$ python3 -q
>>> import numpy as np
>>> np.set_printoptions(precision=1, suppress=True, linewidth=140)
>>> rnd = lambda a: np.round(a, 1) + 0
>>> M2 = np.array([[-2, 2, -1], [0, 2, 2], [2, 0, -2]])
>>> basis = np.array([[0, 2], [-2, 0]])
>>> feats = np.block([[M2, np.array([[7, 1], [-3, -3], [-1, -9]])], [np.zeros((2, 3)), basis]])
>>> print(feats)
[[-2.  2. -1.  7.  1.]
 [ 0.  2.  2. -3. -3.]
 [ 2.  0. -2. -1. -9.]
 [ 0.  0.  0.  0.  2.]
 [ 0.  0.  0. -2.  0.]]
>>> r0 = np.array([5, 4, 5, -1, 1])
>>> M2 = feats + np.outer(r0, np.eye(5)[2])
>>> print(np.linalg.matrix_rank(np.linalg.inv(M2) - np.linalg.inv(feats), tol=1e-8))
1
>>> print(rnd(np.linalg.det(M2) / np.linalg.det(feats)), rnd(1 + np.linalg.solve(feats, r0)[2]))
-0.6 -0.6
>>> print(M2)
[[-2.  2.  4.  7.  1.]
 [ 0.  2.  6. -3. -3.]
 [ 2.  0.  3. -1. -9.]
 [ 0.  0. -1.  0.  2.]
 [ 0.  0.  1. -2.  0.]]
>>> print(np.linalg.matrix_rank(M2 - feats))
1
>>> M2 = np.array([[2, 0], [2, 1]])
>>> basis = np.kron(M2, feats)
>>> print(basis.shape)
(10, 10)
>>> print(basis)
[[ -4.   4.  -2.  14.   2.  -0.   0.  -0.   0.   0.]
 [  0.   4.   4.  -6.  -6.   0.   0.   0.  -0.  -0.]
 [  4.   0.  -4.  -2. -18.   0.   0.  -0.  -0.  -0.]
 [  0.   0.   0.   0.   4.   0.   0.   0.   0.   0.]
 [  0.   0.   0.  -4.   0.   0.   0.   0.  -0.   0.]
 [ -4.   4.  -2.  14.   2.  -2.   2.  -1.   7.   1.]
 [  0.   4.   4.  -6.  -6.   0.   2.   2.  -3.  -3.]
 [  4.   0.  -4.  -2. -18.   2.   0.  -2.  -1.  -9.]
 [  0.   0.   0.   0.   4.   0.   0.   0.   0.   2.]
 [  0.   0.   0.  -4.   0.   0.   0.   0.  -2.   0.]]
>>> print(rnd(np.linalg.norm(basis, 2)), rnd(np.linalg.norm(M2, 2) * np.linalg.norm(feats, 2)))
31.3 31.3
>>> r0, r1 = feats[0], feats[1]
>>> print(r0 @ r1)
-22.0
>>> p = (r0 @ r1) / (r0 @ r0) * r0
>>> print(rnd(p))
[ 0.7 -0.7  0.4 -2.6 -0.4]
>>> print((r1 - p) @ r0)
0.0
>>> print(np.outer(r0, r1))
[[ -0.  -4.  -4.   6.   6.]
 [  0.   4.   4.  -6.  -6.]
 [ -0.  -2.  -2.   3.   3.]
 [  0.  14.  14. -21. -21.]
 [  0.   2.   2.  -3.  -3.]]
>>> print(rnd(np.linalg.norm(r0 + r1) ** 2 + np.linalg.norm(r0 - r1) ** 2))
170.0
>>> print(rnd(np.linalg.det(feats.T)))
80.0
>>> print(rnd(np.linalg.det(2 * feats)), rnd(np.linalg.det(feats)))
2560.0 80.0
>>> print(np.einsum("ij,ji->", feats, feats))
0.0
>>> print(rnd(np.linalg.eigvals(feats)))
[-2.2+1.9j -2.2-1.9j  2.4+0.j   0. +2.j   0. -2.j ]
>>> print(np.kron(np.eye(2, dtype=int), feats))
[[-2.  2. -1.  7.  1. -0.  0. -0.  0.  0.]
 [ 0.  2.  2. -3. -3.  0.  0.  0. -0. -0.]
 [ 2.  0. -2. -1. -9.  0.  0. -0. -0. -0.]
 [ 0.  0.  0.  0.  2.  0.  0.  0.  0.  0.]
 [ 0.  0.  0. -2.  0.  0.  0.  0. -0.  0.]
 [-0.  0. -0.  0.  0. -2.  2. -1.  7.  1.]
 [ 0.  0.  0. -0. -0.  0.  2.  2. -3. -3.]
 [ 0.  0. -0. -0. -0.  2.  0. -2. -1. -9.]
 [ 0.  0.  0.  0.  0.  0.  0.  0.  0.  2.]
 [ 0.  0.  0. -0.  0.  0.  0.  0. -2.  0.]]
>>> print(np.einsum("ii->", feats))
-2.0
>>> print(np.allclose(feats, feats.T))
False
>>> print((feats + feats.T) / 2)
[[-2.   1.   0.5  3.5  0.5]
 [ 1.   2.   1.  -1.5 -1.5]
 [ 0.5  1.  -2.  -0.5 -4.5]
 [ 3.5 -1.5 -0.5  0.   0. ]
 [ 0.5 -1.5 -4.5  0.   0. ]]
>>> print((feats - feats.T) / 2)
[[ 0.   1.  -1.5  3.5  0.5]
 [-1.   0.   1.  -1.5 -1.5]
 [ 1.5 -1.   0.  -0.5 -4.5]
 [-3.5  1.5  0.5  0.   2. ]
 [-0.5  1.5  4.5 -2.   0. ]]
>>> print(rnd(np.linalg.det(feats)))
80.0
>>> print(rnd(np.abs(np.linalg.eigvals(feats)).max()))
2.9
>>> E = np.load("dump.npy")
>>> print(E)
[[-2  0  0  0  0  0]
 [-2 -1  0  0  0  0]
 [-1  0  0  0  0  0]
 [ 0  1 -1  2  0  0]
 [ 1 -1  0  1 -1  0]
 [ 1  2  0  1  1 -1]]
>>> # rank 5
>>> r0, r1 = E[4], E[1]
>>> print(r0 @ r0)
4
>>> p = (r0 @ r1) / (r0 @ r0) * r0
>>> print(np.linalg.matrix_rank(np.outer(r0, r1)))
1
>>> print(np.outer(r0, r1))
[[-2 -1  0  0  0  0]
 [ 2  1  0  0  0  0]
 [ 0  0  0  0  0  0]
 [-2 -1  0  0  0  0]
 [ 2  1  0  0  0  0]
 [ 0  0  0  0  0  0]]
>>> print((r1 - p) @ r0)
0.0
>>> print(rnd(r1 - p))
[-1.8 -1.2  0.   0.2 -0.2  0. ]
>>> print(rnd(np.linalg.norm(r0 + r1) ** 2 + np.linalg.norm(r0 - r1) ** 2))
18.0
>>> print(np.argsort(-np.linalg.norm(E, axis=0).round(6), kind="stable")[:3])
[0 1 3]
>>> print(E @ E)
[[ 4  0  0  0  0  0]
 [ 6  1  0  0  0  0]
 [ 2  0  0  0  0  0]
 [-1  1 -2  4  0  0]
 [-1  3 -1  1  1  0]
 [-6 -4 -1  2 -2  1]]
>>> print(np.prod(np.diag(E)), rnd(np.linalg.det(E)))
0 0.0
>>> print(rnd(np.sort(np.linalg.eigvals(E))))
[-2. -1. -1. -1.  0.  2.]
>>> try:
...     np.linalg.inv(E)
... except np.linalg.LinAlgError as e:
...     print(e)
... 
Singular matrix
